In [1]: import numpy as np

In [2]: from numpy import linalg as LA

In [3]: np.set_printoptions(precision=2, suppress=True, linewidth=100)

In [4]: def rd(a):
   ...:     return np.round(a, 2) + 0
   ...: 

In [5]: K = np.array([[4, 4, 4, 4, 4],
   ...:     [4, 8, 8, 8, 8],
   ...:     [4, 8, 12, 12, 12],
   ...:     [4, 8, 12, 16, 16],
   ...:     [4, 8, 12, 16, 20]])

In [6]: K
Out[6]: 
array([[ 4,  4,  4,  4,  4],
       [ 4,  8,  8,  8,  8],
       [ 4,  8, 12, 12, 12],
       [ 4,  8, 12, 16, 16],
       [ 4,  8, 12, 16, 20]])

In [7]: rng = np.random.default_rng(34)

In [8]: labels = rng.permutation(5)

In [9]: labels
Out[9]: array([3, 0, 1, 2, 4])

In [10]: Y = K[labels][:, labels]

In [11]: rd(np.sort(np.abs(LA.eigvals(Y))))
Out[11]: array([ 1.09,  1.41,  2.33,  5.79, 49.37])

In [12]: rd(LA.det(Y)), rd(LA.det(K[labels]))
Out[12]: (np.float64(1024.0), np.float64(-1024.0))

In [13]: Q, vecs = LA.qr(K[:, :3])[0], LA.qr(K[:, 3:])[0]

In [14]: s = LA.svd(Q.T @ vecs, compute_uv=False)

In [15]: (s > 0.9).sum()
Out[15]: np.int64(1)

In [16]: rd(np.degrees(np.arccos(s.clip(0, 1))))
Out[16]: array([ 6.23, 76.28])

In [17]: rd(s)
Out[17]: array([0.99, 0.24])

In [18]: x = np.array([-3, -3, -1, 2, 0])

In [19]: target = K @ x

In [20]: beta, lr = np.zeros(5), 1 / LA.norm(K, 2) ** 2

In [21]: for i in range(300):
    ...:     beta -= lr * K.T @ (K @ beta - target)
    ...:     if i % 50 == 0: print(i, round(LA.norm(K @ beta - target), 2))
    ...: 
0 22.63
50 12.14
100 7.25
150 5.1
200 4.13
250 3.59

In [22]: rd(beta)
Out[22]: array([-2.47, -2.77, -1.08,  0.75,  0.93])

In [23]: vals, vecs = LA.eigh(K)

In [24]: x = np.array([0, 1, 1, 2, 3])

In [25]: x @ K @ x / (x @ x), rd(vals[0]), rd(vals[-1])
Out[25]: (np.float64(44.8), np.float64(1.09), np.float64(49.37))

In [26]: rd(vecs * np.abs(vals) @ vecs.T)
Out[26]: 
array([[ 4.,  4.,  4.,  4.,  4.],
       [ 4.,  8.,  8.,  8.,  8.],
       [ 4.,  8., 12., 12., 12.],
       [ 4.,  8., 12., 16., 16.],
       [ 4.,  8., 12., 16., 20.]])

In [27]: rd(vecs * np.maximum(vals, 0) @ vecs.T)
Out[27]: 
array([[ 4.,  4.,  4.,  4.,  4.],
       [ 4.,  8.,  8.,  8.,  8.],
       [ 4.,  8., 12., 12., 12.],
       [ 4.,  8., 12., 16., 16.],
       [ 4.,  8., 12., 16., 20.]])

In [28]: x @ K @ x
Out[28]: np.int64(672)

In [29]: u = np.array([7, 7, 0, 2, 2])

In [30]: Y = K + np.outer(u, np.eye(5)[3])

In [31]: LA.matrix_rank(LA.inv(Y) - LA.inv(K), tol=1e-8)
Out[31]: np.int64(1)

In [32]: F = np.loadtxt("x.csv", delimiter=",")

In [33]: F
Out[33]: 
array([[ 21.69, -14.13, -16.48],
       [ 14.71,  -8.62, -11.78],
       [  7.69,  -3.43,  -6.82],
       [  5.75,  -2.11,  -5.36],
       [  1.09,   0.43,  -1.47],
       [  0.07,   0.31,  -0.24],
       [  0.02,   0.17,  -0.11],
       [  0.  ,   0.04,  -0.02],
       [  0.04,  -0.3 ,   0.11],
       [  0.06,  -0.39,   0.12],
       [  0.09,  -0.51,   0.14],
       [  0.19,  -0.84,   0.14],
       [  0.28,  -1.1 ,   0.1 ],
       [ -0.02,  -0.98,   0.  ],
       [ -0.68,  -0.27,   0.06],
       [ -1.15,   0.26,   0.14],
       [ -1.21,   0.33,   0.15],
       [ -1.28,   0.41,   0.17],
       [ -3.14,   2.51,   0.59],
       [ -3.23,   2.61,   0.62],
       [ -5.86,   5.59,   1.35],
       [ -6.76,   6.61,   1.62],
       [ -7.1 ,   6.99,   1.72]])

In [34]: G = np.cov(F, rowvar=False)

In [35]: G.shape
Out[35]: (3, 3)

In [36]: rd(np.corrcoef(F[:, 0], F[:, 1])[0, 1])
Out[36]: np.float64(-0.97)

In [37]: np.argwhere(np.triu(np.abs(np.corrcoef(F.T)) > 0.8, 1))
Out[37]: 
array([[0, 1],
       [0, 2],
       [1, 2]])

In [38]: rd(G)
Out[38]: 
array([[ 41.65, -27.74, -28.11],
       [-27.74,  19.52,  17.8 ],
       [-28.11,  17.8 ,  20.1 ]])

In [39]: rd(np.corrcoef(F.T))
Out[39]: 
array([[ 1.  , -0.97, -0.97],
       [-0.97,  1.  ,  0.9 ],
       [-0.97,  0.9 ,  1.  ]])

In [40]: W2 = F[[12, 20]].astype(float)

In [41]: for _ in range(6):
    ...:     labels = LA.norm(F[:, None] - W2, axis=-1).argmin(axis=1)
    ...:     W2 = np.array([F[labels == j].mean(axis=0) for j in range(2)])
    ...: 

In [42]: labels
Out[42]: array([0, 0, 0, 0, 0, 0, 0, 0, 0, 0, 0, 0, 0, 0, 0, 0, 0, 0, 1, 1, 1, 1, 1])

In [43]: rd(W2[1] - W2[0])
Out[43]: array([-7.85,  6.57,  3.47])

In [44]: print(rd(W2))
[[ 2.63 -1.71 -2.29]
 [-5.22  4.86  1.18]]

In [45]: np.abs(W2[1] - W2[0]).argmax()
Out[45]: np.int64(0)

In [46]: dist = LA.norm(F[:, None] - F[None], axis=-1)

In [47]: dist.mean(axis=1).argmax()
Out[47]: np.int64(0)

In [48]: dist[0].round(6).argsort(kind="stable")[:4]
Out[48]: array([0, 1, 2, 3])

In [49]: rd(dist[:5, :5])
Out[49]: 
array([[ 0.  , 10.06, 20.09, 22.85, 29.35],
       [10.06,  0.  , 10.04, 12.8 , 19.33],
       [20.09, 10.04,  0.  ,  2.76,  9.33],
       [22.85, 12.8 ,  2.76,  0.  ,  6.58],
       [29.35, 19.33,  9.33,  6.58,  0.  ]])

In [50]: (dist + 1e9 * np.eye(23)).round(6).argmin(axis=1)
Out[50]: array([ 1,  2,  3,  2,  5,  6,  7,  6,  9,  8,  9, 12, 11, 11, 15, 16, 15, 16, 19, 18, 21, 22, 21])

In [51]: np.unravel_index(dist.round(6).argmax(), dist.shape)
Out[51]: (np.int64(0), np.int64(22))

In [52]: np.flatnonzero(dist[0] < dist.mean() / 2)
Out[52]: array([0])

In [53]: dist.shape
Out[53]: (23, 23)
